>>> import numpy as np
>>> import numpy.linalg as la
>>> np.set_printoptions(suppress=True, linewidth=140)
>>> K = np.diag(np.array([4, 9, 0, 1, 5, 0, 3, 0, 9, 8])) + 2 * np.eye(10, k=1) + 2 * np.eye(10, k=-1)
>>> K
array([[4., 2., 0., 0., 0., 0., 0., 0., 0., 0.],
       [2., 9., 2., 0., 0., 0., 0., 0., 0., 0.],
       [0., 2., 0., 2., 0., 0., 0., 0., 0., 0.],
       [0., 0., 2., 1., 2., 0., 0., 0., 0., 0.],
       [0., 0., 0., 2., 5., 2., 0., 0., 0., 0.],
       [0., 0., 0., 0., 2., 0., 2., 0., 0., 0.],
       [0., 0., 0., 0., 0., 2., 3., 2., 0., 0.],
       [0., 0., 0., 0., 0., 0., 2., 0., 2., 0.],
       [0., 0., 0., 0., 0., 0., 0., 2., 9., 2.],
       [0., 0., 0., 0., 0., 0., 0., 0., 2., 8.]])
>>> th = np.radians(180)
>>> Rm = np.eye(10)
>>> Rm[2, 2] = Rm[9, 9] = np.cos(th)
>>> Rm[2, 9], Rm[9, 2] = -np.sin(th), np.sin(th)
>>> Rm.round(2) + 0
array([[ 1.,  0.,  0.,  0.,  0.,  0.,  0.,  0.,  0.,  0.],
       [ 0.,  1.,  0.,  0.,  0.,  0.,  0.,  0.,  0.,  0.],
       [ 0.,  0., -1.,  0.,  0.,  0.,  0.,  0.,  0.,  0.],
       [ 0.,  0.,  0.,  1.,  0.,  0.,  0.,  0.,  0.,  0.],
       [ 0.,  0.,  0.,  0.,  1.,  0.,  0.,  0.,  0.,  0.],
       [ 0.,  0.,  0.,  0.,  0.,  1.,  0.,  0.,  0.,  0.],
       [ 0.,  0.,  0.,  0.,  0.,  0.,  1.,  0.,  0.,  0.],
       [ 0.,  0.,  0.,  0.,  0.,  0.,  0.,  1.,  0.,  0.],
       [ 0.,  0.,  0.,  0.,  0.,  0.,  0.,  0.,  1.,  0.],
       [ 0.,  0.,  0.,  0.,  0.,  0.,  0.,  0.,  0., -1.]])
>>> B = K @ Rm.T
>>> np.abs(B - K).max(axis=0)
array([ 0.,  0.,  4.,  0.,  0.,  0.,  0.,  0.,  0., 16.])
>>> B.round(2) + 0
array([[ 4.,  2.,  0.,  0.,  0.,  0.,  0.,  0.,  0.,  0.],
       [ 2.,  9., -2.,  0.,  0.,  0.,  0.,  0.,  0.,  0.],
       [ 0.,  2.,  0.,  2.,  0.,  0.,  0.,  0.,  0.,  0.],
       [ 0.,  0., -2.,  1.,  2.,  0.,  0.,  0.,  0.,  0.],
       [ 0.,  0.,  0.,  2.,  5.,  2.,  0.,  0.,  0.,  0.],
       [ 0.,  0.,  0.,  0.,  2.,  0.,  2.,  0.,  0.,  0.],
       [ 0.,  0.,  0.,  0.,  0.,  2.,  3.,  2.,  0.,  0.],
       [ 0.,  0.,  0.,  0.,  0.,  0.,  2.,  0.,  2.,  0.],
       [ 0.,  0.,  0.,  0.,  0.,  0.,  0.,  2.,  9., -2.],
       [ 0.,  0.,  0.,  0.,  0.,  0.,  0.,  0.,  2., -8.]])
>>> round(la.det(Rm), 2), np.trace(Rm)
(np.float64(1.0), np.float64(6.0))
